% python3 -q
>>> import numpy as np
>>> np.set_printoptions(precision=2, suppress=True, linewidth=100)
>>> M = np.load("data.npy")
>>> M
array([[-2.45, -1.18, -4.2 ],
       [-3.83, -1.97,  2.55],
       [ 0.74, -1.83, -4.59],
       [-2.9 , -3.61, -1.88],
       [ 4.83,  0.92,  0.92],
       [-1.6 ,  0.73, -4.68],
       [-1.14, -3.63, -3.24],
       [-3.88,  3.12,  0.47],
       [ 0.63, -1.97, -4.55],
       [ 2.98,  4.01,  0.24]])
>>> A2 = M / np.linalg.norm(M, axis=1, keepdims=True)
>>> cov = A2 @ A2.T
>>> cov[3]
array([ 0.77,  0.54,  0.52,  1.  , -0.76,  0.43,  0.9 , -0.04,  0.55, -0.94])
>>> (cov - 2 * np.eye(10)).round(6).argmax(axis=1)
array([5, 3, 8, 6, 9, 0, 3, 1, 2, 4])
>>> (np.abs(cov) > 0.9).astype(int)
array([[1, 0, 0, 0, 0, 1, 0, 0, 0, 0],
       [0, 1, 0, 0, 0, 0, 0, 0, 0, 0],
       [0, 0, 1, 0, 0, 0, 0, 0, 1, 0],
       [0, 0, 0, 1, 0, 0, 1, 0, 0, 1],
       [0, 0, 0, 0, 1, 0, 0, 0, 0, 0],
       [1, 0, 0, 0, 0, 1, 0, 0, 0, 0],
       [0, 0, 0, 1, 0, 0, 1, 0, 0, 0],
       [0, 0, 0, 0, 0, 0, 0, 1, 0, 0],
       [0, 0, 1, 0, 0, 0, 0, 0, 1, 0],
       [0, 0, 0, 1, 0, 0, 0, 0, 0, 1]])
>>> dist = np.linalg.norm(M[:, None] - M[None], axis=-1)
>>> dist.shape
(10, 10)
>>> np.linalg.norm(M, axis=1)
array([5.  , 5.01, 5.  , 5.  , 5.  , 5.  , 5.  , 5.  , 5.  , 5.  ])
>>> (dist + 1e9 * np.eye(10)).round(6).argmin(axis=1)
array([5, 3, 8, 6, 9, 0, 3, 1, 2, 4])
>>> np.linalg.norm(M - M.mean(axis=0), axis=1)
array([2.99, 5.64, 3.3 , 3.8 , 6.34, 3.2 , 3.4 , 5.42, 3.28, 6.21])
>>> X = np.loadtxt("dump.csv", delimiter=",")
>>> X
array([[ -1.23,  -3.44,  -1.01],
       [ -3.51,  -2.87,  -3.58],
       [  4.21,  -4.8 ,   5.11],
       [ -3.58,  -2.85,  -3.65],
       [ -8.99,  -1.5 ,  -9.74],
       [-10.47,  -1.13, -11.4 ],
       [-19.49,   1.12, -21.55],
       [ -9.04,  -1.49,  -9.79],
       [ -6.38,  -2.16,  -6.8 ],
       [ -5.96,  -2.26,  -6.33],
       [ -4.81,  -2.55,  -5.03],
       [ -4.46,  -2.64,  -4.64],
       [-10.97,  -1.01, -11.96],
       [ -2.92,  -3.02,  -2.91],
       [ -6.19,  -2.2 ,  -6.59],
       [ 12.7 ,  -6.92,  14.66],
       [ -5.58,  -2.35,  -5.9 ],
       [  0.68,  -3.92,   1.14],
       [ -5.82,  -2.29,  -6.17]])
>>> Xs = X - X.mean(axis=0)
>>> Uu, sv, Vt = np.linalg.svd(Xs, full_matrices=False)
>>> np.round(Xs.mean(axis=0), 2) + 0
array([0., 0., 0.])
>>> np.round(sv ** 2 / (sv ** 2).sum(), 2) + 0
array([1., 0., 0.])
>>> (np.sign(Uu[:, 0]) == np.sign(Uu[0, 0])).astype(int)
array([1, 1, 1, 1, 0, 0, 0, 0, 0, 0, 1, 1, 0, 1, 0, 1, 0, 1, 0])
>>> np.linalg.matrix_rank(Xs)
np.int64(1)
>>> Vt[0] * np.sign(Vt[0, np.abs(Vt[0]).argmax()])
array([ 0.66, -0.16,  0.74])
>>> np.abs(Uu[:, 0]).argmax()
np.int64(15)
>>> sv.round(2) + 0
array([42.22,  0.  ,  0.  ])
